>>> import numpy as np
>>> np.set_printoptions(precision=2, suppress=True, linewidth=200)
>>> M = np.load("w.npy")
>>> print(M)
[[ 1  0  0  0  0]
 [ 3  1  0  0  0]
 [-1 -1  1  0  0]
 [ 0  0 -3  1  0]
 [ 2  3  0 -1  1]]
>>> x = np.array([9, 6, -7, 7, -8])
>>> h = np.maximum(M @ x, 0)
>>> print(M * (h > 1e-9)[:, None])
[[ 1  0  0  0  0]
 [ 3  1  0  0  0]
 [ 0  0  0  0  0]
 [ 0  0 -3  1  0]
 [ 2  3  0 -1  1]]
>>> print(h)
[ 9 33  0 28 21]
>>> print(np.flatnonzero(h > 1e-9))
[0 1 3 4]
>>> print(M.T @ h)
[150  96 -84   7  21]
>>> print(np.maximum(M @ x, 0) - np.maximum(-M @ x, 0))
[  9  33 -22  28  21]
>>> J = np.loadtxt("run1.csv", delimiter=",")
>>> print(J)
[[ 4.69 -3.18 -1.46  3.32 -3.25]
 [-0.55  0.47  0.16 -0.27  0.46]
 [-0.42  0.21  0.04 -0.31  0.56]
 [ 2.98 -2.25 -1.08  1.82 -2.12]
 [-6.93  4.67  2.28 -4.59  4.74]
 [ 1.72 -1.1  -0.68  1.08 -1.25]
 [ 4.41 -2.93 -1.43  2.93 -2.91]
 [-3.02  1.95  0.8  -1.96  1.94]
 [-6.01  4.04  1.89 -3.89  3.85]
 [ 2.1  -1.21 -0.59  1.37 -1.26]
 [ 0.88 -0.71 -0.25  0.74 -0.8 ]
 [-0.37  0.22  0.14  0.04  0.  ]
 [ 7.76 -5.16 -2.53  5.14 -5.06]
 [ 0.47 -0.46 -0.23  0.19 -0.21]
 [ 0.93 -0.78 -0.31  0.74 -0.7 ]
 [ 0.6  -0.35 -0.32  0.39 -0.28]
 [-7.12  4.52  2.23 -4.65  4.77]
 [-3.49  2.2   1.11 -2.44  2.19]
 [ 4.13 -2.69 -1.47  2.63 -2.75]
 [ 0.5  -0.27  0.09  0.26 -0.27]
 [-1.74  1.28  0.61 -1.19  1.23]
 [-3.05  1.87  0.89 -1.97  1.88]
 [-6.72  4.24  2.22 -4.32  4.32]
 [-2.3   1.64  0.74 -1.45  1.3 ]
 [-0.83  0.63  0.31 -0.67  0.48]
 [ 4.46 -3.03 -1.51  2.9  -2.99]
 [ 2.33 -1.31 -0.86  1.37 -1.6 ]
 [ 0.13  0.09 -0.17 -0.03 -0.2 ]
 [ 0.57 -0.36 -0.1   0.39 -0.4 ]
 [-4.42  2.91  1.55 -3.03  3.06]
 [ 3.71 -2.49 -1.21  2.55 -2.62]
 [-0.51  0.39  0.29 -0.47  0.45]]
>>> Z = J[[11, 26]].astype(float)
>>> for _ in range(7):
...     z = np.linalg.norm(J[:, None] - Z, axis=-1).argmin(axis=1)
...     Z = np.array([J[z == j].mean(axis=0) for j in range(2)])
... 
>>> print(z)
[1 0 1 1 0 1 1 0 0 1 1 1 1 1 1 1 0 0 1 1 0 0 0 0 0 1 1 1 1 0 1 0]
>>> print(np.abs(Z[1] - Z[0]).argmax())
0
>>> print(np.bincount(z))
[13 19]
>>> cen = J - J.mean(axis=0)
>>> evecs = np.linalg.svd(cen)[2][:1]
>>> other = cen - cen @ evecs.T @ evecs
>>> print(other.std(axis=0))
[0.07 0.09 0.09 0.08 0.1 ]
>>> other = J / np.linalg.norm(J, axis=1, keepdims=True)
>>> C2 = other @ other.T
>>> print(np.round(np.degrees(np.arccos(np.clip(C2[28, 10], -1, 1))), 2))
7.03
>>> print(C2[28])
[ 1.   -0.98 -0.95  0.99 -0.99  0.99  0.99 -1.   -0.99  1.    0.99 -0.72  0.99  0.93  0.99  0.96 -1.   -0.99  0.99  0.96 -0.99 -1.   -0.99 -0.99 -0.98  0.99  0.99  0.47  1.   -0.99  1.   -0.97]
>>> cen = (J - J.mean(axis=0)) / J.std(axis=0)
>>> print(np.argwhere(np.abs(cen) > 2))
[[12  0]
 [12  1]
 [12  2]
 [12  3]
 [12  4]]
>>> b = np.linalg.lstsq(np.delete(cen, 0, axis=1), cen[:, 0])[0]
>>> print(round(float(1 - np.var(cen[:, 0] - np.delete(cen, 0, axis=1) @ b)), 2))
1.0
>>> other = np.array([[1, 1, 0], [5, 6, 9]])
>>> Z = np.kron(other, M)
>>> print(round(float(np.linalg.norm(Z, 2)), 2), round(np.linalg.norm(other, 2) * np.linalg.norm(M, 2), 2))
58.98 58.98
>>> print(Z)
[[  1   0   0   0   0   1   0   0   0   0   0   0   0   0   0]
 [  3   1   0   0   0   3   1   0   0   0   0   0   0   0   0]
 [ -1  -1   1   0   0  -1  -1   1   0   0   0   0   0   0   0]
 [  0   0  -3   1   0   0   0  -3   1   0   0   0   0   0   0]
 [  2   3   0  -1   1   2   3   0  -1   1   0   0   0   0   0]
 [  5   0   0   0   0   6   0   0   0   0   9   0   0   0   0]
 [ 15   5   0   0   0  18   6   0   0   0  27   9   0   0   0]
 [ -5  -5   5   0   0  -6  -6   6   0   0  -9  -9   9   0   0]
 [  0   0 -15   5   0   0   0 -18   6   0   0   0 -27   9   0]
 [ 10  15   0  -5   5  12  18   0  -6   6  18  27   0  -9   9]]
>>> m1 = np.loadtxt("x.csv", delimiter=",")
>>> print(m1)
[[-1.98 -2.    4.01  3.98  1.82 -6.15  4.05  6.05]
 [-2.06 -1.77  4.03  4.06  2.   -6.06  4.09  5.95]
 [-1.05 -1.23  1.93  2.16  1.09 -2.95  2.09  3.  ]
 [-1.03 -0.93  2.05  2.17  1.01 -3.04  2.08  2.94]
 [ 0.06 -0.12 -0.05 -0.08  0.    0.04  0.05 -0.15]]
>>> left, sv, Vh = np.linalg.svd(m1)
>>> print(sv)
[18.31  0.38  0.28  0.15  0.09]
>>> other = left[:, :1] @ np.diag(sv[:1]) @ Vh[:1]
>>> print(np.round(np.linalg.norm(m1 - other, 2), 2), round(float(sv[1]), 2))
0.38 0.38
>>> print(other)
[[-2.03 -1.94  4.01  4.08  1.95 -6.08  4.09  5.99]
 [-2.02 -1.93  4.    4.07  1.94 -6.06  4.07  5.96]
 [-1.03 -0.98  2.03  2.06  0.98 -3.07  2.06  3.02]
 [-1.02 -0.98  2.02  2.06  0.98 -3.07  2.06  3.02]
 [ 0.02  0.02 -0.04 -0.04 -0.02  0.06 -0.04 -0.06]]
>>> F = np.load("out12.npy")
>>> print(F)
[[-0.98 -0.96 -0.57 -0.03 -0.53]
 [ 0.77  0.72  0.95  0.68  0.21]
 [ 0.79  0.7  -0.46 -0.38  0.29]
 [ 0.24  0.2   0.1   0.02  0.06]
 [-0.92 -0.86  0.54  0.48 -0.41]
 [-0.71 -0.62 -0.05  0.09 -0.23]
 [ 0.87  0.8   0.5   0.11  0.32]
 [ 0.86  0.77 -0.83 -0.66  0.36]
 [ 0.96  0.93  0.92  0.52  0.43]
 [ 0.22  0.19  0.24  0.1   0.05]
 [ 0.85  0.8   0.96  0.69  0.26]
 [ 0.99  0.98  1.    0.88  0.52]
 [ 0.38  0.24 -0.97 -0.8   0.17]
 [ 0.76  0.72  0.96  0.72  0.2 ]
 [ 0.25  0.17 -0.76 -0.5   0.1 ]
 [-0.88 -0.82 -0.83 -0.41 -0.31]
 [ 0.79  0.73  0.91  0.58  0.23]
 [-0.89 -0.83 -0.72 -0.27 -0.33]
 [-0.65 -0.58 -0.66 -0.3  -0.18]
 [ 0.24  0.31  0.99  0.9  -0.03]
 [-0.65 -0.5   0.97  0.82 -0.26]
 [ 0.18  0.13 -0.38 -0.23  0.06]
 [-0.66 -0.62 -0.92 -0.62 -0.16]
 [ 0.49  0.34 -0.97 -0.83  0.21]
 [-0.88 -0.77  0.99  0.92 -0.42]
 [ 0.02  0.01 -0.15 -0.08  0.01]
 [-0.55 -0.5  -0.78 -0.43 -0.13]
 [-0.02 -0.01  0.15  0.08 -0.01]
 [-0.12  0.02  0.99  0.9  -0.12]]
>>> x = np.array([-2, -1, 1, -1, 4])
>>> h = np.maximum(F @ x, 0)
>>> print(np.maximum(F @ x, 0) - np.maximum(-F @ x, 0))
[ 0.26 -1.15 -1.2  -0.36  1.12  0.98 -0.87 -1.22 -0.73 -0.29 -1.19 -0.76 -0.49 -1.2  -0.53  0.92 -1.06  0.84  0.8  -0.82  0.91 -0.4   1.   -0.62  0.92 -0.08  0.73  0.08 -0.17]
>>> print(np.maximum(F @ (3 * x), 0))
[0.78 0.   0.   0.   3.36 2.94 0.   0.   0.   0.   0.   0.   0.   0.   0.   2.76 0.   2.52 2.4  0.   2.73 0.   3.   0.   2.76 0.   2.19 0.24 0.  ]
>>> print(h)
[0.26 0.   0.   0.   1.12 0.98 0.   0.   0.   0.   0.   0.   0.   0.   0.   0.92 0.   0.84 0.8  0.   0.91 0.   1.   0.   0.92 0.   0.73 0.08 0.  ]
>>> other = F / np.linalg.norm(F, axis=1, keepdims=True)
>>> C2 = other @ other.T
>>> print((C2 - 2 * np.eye(29)).round(6).argmax(axis=1))
[17 13  7  6 24  0  3  2 16 16 16 10 23  1 12 18 10 15 15 28 24 14 26 12 20 14 22 28 27]
>>> ev, evecs = np.linalg.eig(M)
>>> print(M @ evecs[:, 0] - ev[0] * evecs[:, 0])
[0. 0. 0. 0. 0.]
>>> print(ev)
[1. 1. 1. 1. 1.]
>>> print(np.sort(np.linalg.eigvals(M @ M)))
[1. 1. 1. 1. 1.]
>>> print(np.prod(ev))
1.0
>>> print(np.sort(np.linalg.eigvals(M.T)))
[1. 1. 1. 1. 1.]
>>> print(np.sort(np.linalg.eigvals(np.linalg.inv(M))))
[1.-0.j 1.+0.j 1.+0.j 1.+0.j 1.+0.j]
>>> cen = F - F.mean(axis=0)
>>> evecs = np.linalg.svd(cen)[2][:2]
>>> other = cen - cen @ evecs.T @ evecs
>>> print(np.linalg.norm(other, axis=1).round(6).argmax())
11
>>> print(other.std(axis=0))
[0.02 0.02 0.04 0.06 0.05]
>>> print((cen @ evecs.T).std(axis=0))
[1.07 0.81]
>>> A = np.loadtxt("block12.csv", delimiter=",")
>>> print(A)
[[0. 2. 2. 2. 3. 1. 0. 1. 2. 1.]
 [0. 0. 1. 2. 2. 0. 2. 1. 3. 0.]
 [0. 0. 0. 3. 2. 0. 3. 1. 0. 2.]
 [0. 0. 0. 0. 3. 2. 2. 2. 0. 3.]
 [0. 0. 0. 0. 0. 3. 0. 2. 2. 0.]
 [0. 0. 0. 0. 0. 0. 3. 3. 1. 2.]
 [0. 0. 0. 0. 0. 0. 0. 3. 3. 0.]
 [0. 0. 0. 0. 0. 0. 0. 0. 0. 3.]
 [0. 0. 0. 0. 0. 0. 0. 0. 0. 2.]
 [0. 0. 0. 0. 0. 0. 0. 0. 0. 0.]]
>>> print(round(np.linalg.norm(A[1] - A[6]), 2))
4.12
>>> print(round(np.linalg.norm(A, 1), 2), np.round(np.linalg.norm(A, np.inf), 2))
13.0 14.0
>>> X = np.loadtxt("a.csv", delimiter=",")
>>> print(X)
[[ 0.96 -0.11 -0.04 -0.11 -0.19 -0.11]
 [-0.11  0.67 -0.11 -0.33 -0.56 -0.33]
 [-0.04 -0.11  0.96 -0.11 -0.19 -0.11]
 [-0.11 -0.33 -0.11  0.67 -0.56 -0.33]
 [-0.19 -0.56 -0.19 -0.56  0.07 -0.56]
 [-0.11 -0.33 -0.11 -0.33 -0.56  0.67]]
>>> print(np.linalg.norm(X, axis=0))
[1. 1. 1. 1. 1. 1.]
>>> print(np.round(X @ X.T, 2) + 0)
[[1. 0. 0. 0. 0. 0.]
 [0. 1. 0. 0. 0. 0.]
 [0. 0. 1. 0. 0. 0.]
 [0. 0. 0. 1. 0. 0.]
 [0. 0. 0. 0. 1. 0.]
 [0. 0. 0. 0. 0. 1.]]
>>> print(np.round(X.T @ X, 2) + 0)
[[1. 0. 0. 0. 0. 0.]
 [0. 1. 0. 0. 0. 0.]
 [0. 0. 1. 0. 0. 0.]
 [0. 0. 0. 1. 0. 0.]
 [0. 0. 0. 0. 1. 0.]
 [0. 0. 0. 0. 0. 1.]]
>>> rng = np.random.default_rng(298744)
>>> z = rng.permutation(6)
>>> print(z)
[0 1 2 3 5 4]
>>> other = X[z][:, z]
>>> print(other)
[[ 0.96 -0.11 -0.04 -0.11 -0.11 -0.19]
 [-0.11  0.67 -0.11 -0.33 -0.33 -0.56]
 [-0.04 -0.11  0.96 -0.11 -0.11 -0.19]
 [-0.11 -0.33 -0.11  0.67 -0.33 -0.56]
 [-0.11 -0.33 -0.11 -0.33  0.67 -0.56]
 [-0.19 -0.56 -0.19 -0.56 -0.56  0.07]]
>>> print(np.allclose(other, X))
False
>>> print(np.sort(np.abs(np.linalg.eigvals(other))))
[1. 1. 1. 1. 1. 1.]
>>> print(round(float(np.linalg.det(other)), 2), round(np.linalg.det(X[z]), 2))
-1.0 1.0
>>> print(np.diag(other))
[0.96 0.67 0.96 0.67 0.67 0.07]
>>> print(round(np.trace(other), 2))
4.0
>>> data = np.load("m.npy")
>>> print(data)
[[-1  1  2]
 [ 1 -1  1]
 [ 2  1 -1]]
>>> other = np.linalg.inv(data)
>>> print(np.linalg.inv(other))
[[-1.  1.  2.]
 [ 1. -1.  1.]
 [ 2.  1. -1.]]
>>> print(round(np.linalg.cond(data), 2))
1.73
>>> print(round(float(np.linalg.det(data) * np.linalg.det(other)), 2))
1.0
>>> E = np.diag(10 * np.array([0, -1, 5, -2])) + np.array([[2, -1, 2, -3], [-4, -3, -4, -2], [-2, 5, 0, -2], [0, 2, 4, -2]])
>>> print(E)
[[  2  -1   2  -3]
 [ -4 -13  -4  -2]
 [ -2   5  50  -2]
 [  0   2   4 -22]]
>>> hat = np.triu(np.array([[4, 5, 3, 5], [2, 4, 3, 0], [5, -3, -3, -1], [1, 1, -4, 1]]), 1) + np.eye(4)
>>> other = hat @ E @ np.linalg.inv(hat)
>>> print(np.round(np.linalg.det(other), 2))
35128.0
>>> ev, evecs = np.linalg.eig(E)
>>> print(np.sort(np.linalg.eigvals(E.T)))
[-21.33 -13.59   2.45  49.47]
>>> print(np.sort(np.linalg.eigvals(E @ E)))
[   6.    184.56  455.17 2447.27]
>>> print(np.round(np.prod(ev), 2))
35128.0
>>> print((E + E.T) / 2)
[[  2.   -2.5   0.   -1.5]
 [ -2.5 -13.    0.5   0. ]
 [  0.    0.5  50.    1. ]
 [ -1.5   0.    1.  -22. ]]
>>> print(round(np.linalg.det(E), 2))
35128.0
>>> print(E @ E)
[[   4   15   96   58]
 [  52  149 -164   90]
 [-124  183 2468  -60]
 [ -16  -50  104  472]]
>>> C2 = E.T @ E
>>> print(np.allclose(C2, C2.T))
True
>>> print(np.diag(C2))
[  24  199 2536  501]
>>> print(np.linalg.eigvalsh(C2)[::-1])
[2594.9   484.17  175.33    5.6 ]
